$ python -q
>>> import numpy as np
>>> from numpy import linalg as LA
>>> np.set_printoptions(suppress=True, linewidth=140)
>>> X = np.load("run1.npy")
>>> X
array([[  0,   0,   0,   0,   0,   0,   0,   0,   0,   0,   0,   0,   0],
       [ -8,   0,  12,  -8,  -4,   4,   0,  -8, -12, -12,   4,  -8,  -8],
       [ -6,   0,   9,  -6,  -3,   3,   0,  -6,  -9,  -9,   3,  -6,  -6],
       [ -6,   0,   9,  -6,  -3,   3,   0,  -6,  -9,  -9,   3,  -6,  -6]])
>>> W1 = np.array([[2, 0, 1, 2, 0, 0],
...     [0, 0, 2, 2, 0, 0],
...     [0, 2, 2, 0, 2, 1],
...     [0, 0, 0, 1, 0, 1],
...     [0, 2, 2, 1, 1, 0],
...     [2, 0, 0, 1, 0, 1],
...     [1, 2, 2, 1, 0, 2],
...     [1, 2, 1, 0, 2, 1],
...     [1, 2, 1, 1, 1, 1],
...     [1, 0, 1, 2, 1, 0],
...     [2, 0, 1, 1, 1, 2],
...     [0, 0, 0, 2, 0, 1],
...     [0, 1, 0, 1, 2, 2]])
>>> b = np.array([-1, -1, -1, 2, -1, -2])
>>> H = np.maximum(X @ W1 + b, 0)
>>> (H > 0).astype(int)
array([[0, 0, 0, 1, 0, 0],
       [0, 0, 0, 0, 0, 0],
       [0, 0, 0, 0, 0, 0],
       [0, 0, 0, 0, 0, 0]])
>>> basis = np.array([[2, 2], [0, 0], [2, 2], [3, 3], [0, 0], [2, 1]])
>>> (H @ basis).round(6).argmax(axis=1)
array([0, 0, 0, 0])
>>> np.allclose(X[:-1].T @ LA.lstsq(X[:-1].T, X[-1])[0], X[-1])
True
>>> np.round(X @ LA.pinv(X) @ X, 2)
array([[  0.,   0.,   0.,   0.,   0.,   0.,   0.,   0.,   0.,   0.,   0.,   0.,   0.],
       [ -8.,   0.,  12.,  -8.,  -4.,   4.,   0.,  -8., -12., -12.,   4.,  -8.,  -8.],
       [ -6.,   0.,   9.,  -6.,  -3.,   3.,   0.,  -6.,  -9.,  -9.,   3.,  -6.,  -6.],
       [ -6.,   0.,   9.,  -6.,  -3.,   3.,   0.,  -6.,  -9.,  -9.,   3.,  -6.,  -6.]])
>>> np.abs(np.diag(LA.qr(X)[1])) > 1e-9
array([ True, False, False, False])
>>> mat = np.array([[9, 6, 9, 5, 8, 0, 8, 2, 6, 7, 2, 3, 3],
...     [7, 6, 4, 7, 4, 1, 4, 7, 8, 0, 6, 7, 5],
...     [7, 2, 3, 4, 8, 8, 3, 8, 3, 0, 2, 6, 8],
...     [7, 9, 4, 6, 4, 5, 7, 6, 0, 4, 8, 8, 7],
...     [7, 0, 7, 1, 3, 2, 6, 8, 7, 9, 2, 6, 5],
...     [2, 3, 1, 7, 6, 3, 5, 9, 2, 9, 1, 4, 4],
...     [3, 6, 5, 4, 6, 6, 5, 8, 2, 2, 4, 3, 0],
...     [5, 3, 6, 2, 3, 5, 2, 7, 6, 5, 7, 8, 7],
...     [1, 3, 7, 2, 5, 6, 9, 2, 9, 5, 5, 8, 6]])
>>> mat[-1] = mat[0] + 4 * mat[1]
>>> mat
array([[ 9,  6,  9,  5,  8,  0,  8,  2,  6,  7,  2,  3,  3],
       [ 7,  6,  4,  7,  4,  1,  4,  7,  8,  0,  6,  7,  5],
       [ 7,  2,  3,  4,  8,  8,  3,  8,  3,  0,  2,  6,  8],
       [ 7,  9,  4,  6,  4,  5,  7,  6,  0,  4,  8,  8,  7],
       [ 7,  0,  7,  1,  3,  2,  6,  8,  7,  9,  2,  6,  5],
       [ 2,  3,  1,  7,  6,  3,  5,  9,  2,  9,  1,  4,  4],
       [ 3,  6,  5,  4,  6,  6,  5,  8,  2,  2,  4,  3,  0],
       [ 5,  3,  6,  2,  3,  5,  2,  7,  6,  5,  7,  8,  7],
       [37, 30, 25, 33, 24,  4, 24, 30, 38,  7, 26, 31, 23]])
>>> np.unique(mat.round(6), axis=0).shape
(9, 13)
>>> round(float(np.trace(LA.pinv(mat) @ mat)), 2)
8.0
>>> LA.lstsq(mat[:-1].T, mat[-1])[2]
np.int32(8)
>>> np.allclose(mat[:-1].T @ LA.lstsq(mat[:-1].T, mat[-1])[0], mat[-1])
True
>>> M = np.load("layer10.npy")
>>> M
array([[ 0, -2,  2, -2, -1,  1, -2, -2, -2,  2],
       [-2,  2, -2, -1, -2,  1, -1,  2, -1,  1],
       [ 2,  2,  1, -1,  1,  1,  2,  1, -2, -1],
       [-1,  1,  2,  1,  1,  0,  1,  1,  1,  0],
       [ 0,  1,  2, -2, -2,  1, -2,  0,  1,  1]])
>>> W1 = np.array([[-2, -3, -1, -1, 2, -3],
...     [1, 2, -1, 2, -2, -3],
...     [-3, 2, 3, -3, -2, -2],
...     [2, 2, -1, 1, -3, -1],
...     [1, -3, -3, -3, -3, 0],
...     [2, 1, 1, 2, 1, -3],
...     [0, 0, 1, 3, -2, -1],
...     [1, 1, 1, 1, -1, -2],
...     [-1, 0, 1, 2, -1, 0],
...     [-3, -3, 1, 0, 1, -2]])
>>> b = np.array([-3, 1, 2, 1, 1, 3])
>>> H = np.maximum(M @ W1 + b, 0)
>>> (H > 0).mean(axis=0)
array([0.2, 0.8, 0.8, 0.6, 0.6, 0.2])
>>> LA.matrix_rank(H)
np.int64(5)
>>> basis = np.array([[5, 2], [-6, 9], [5, 7], [-8, 5], [-9, 7], [-6, 7]])
>>> (H @ basis).round(6).argmax(axis=1)
array([1, 1, 1, 1, 1])
>>> def softmax(z):
...     e = np.exp(z - z.max(axis=-1, keepdims=True))
...     return e / e.sum(axis=-1, keepdims=True)
... 
>>> np.round(softmax(mat[1]), 2) + 0
array([0.13, 0.05, 0.01, 0.13, 0.01, 0.  , 0.01, 0.13, 0.35, 0.  , 0.05, 0.13, 0.02])
>>> np.round(softmax(mat[1] + -1), 2) + 0
array([0.13, 0.05, 0.01, 0.13, 0.01, 0.  , 0.01, 0.13, 0.35, 0.  , 0.05, 0.13, 0.02])
>>> scores = mat @ mat.T / np.sqrt(13)
>>> softmax(scores).round(6).argmax(axis=1)
array([8, 8, 8, 8, 8, 8, 8, 8, 8])
>>> np.round(softmax(scores), 2) + 0
array([[0., 0., 0., 0., 0., 0., 0., 0., 1.],
       [0., 0., 0., 0., 0., 0., 0., 0., 1.],
       [0., 0., 0., 0., 0., 0., 0., 0., 1.],
       [0., 0., 0., 0., 0., 0., 0., 0., 1.],
       [0., 0., 0., 0., 0., 0., 0., 0., 1.],
       [0., 0., 0., 0., 0., 0., 0., 0., 1.],
       [0., 0., 0., 0., 0., 0., 0., 0., 1.],
       [0., 0., 0., 0., 0., 0., 0., 0., 1.],
       [0., 0., 0., 0., 0., 0., 0., 0., 1.]])
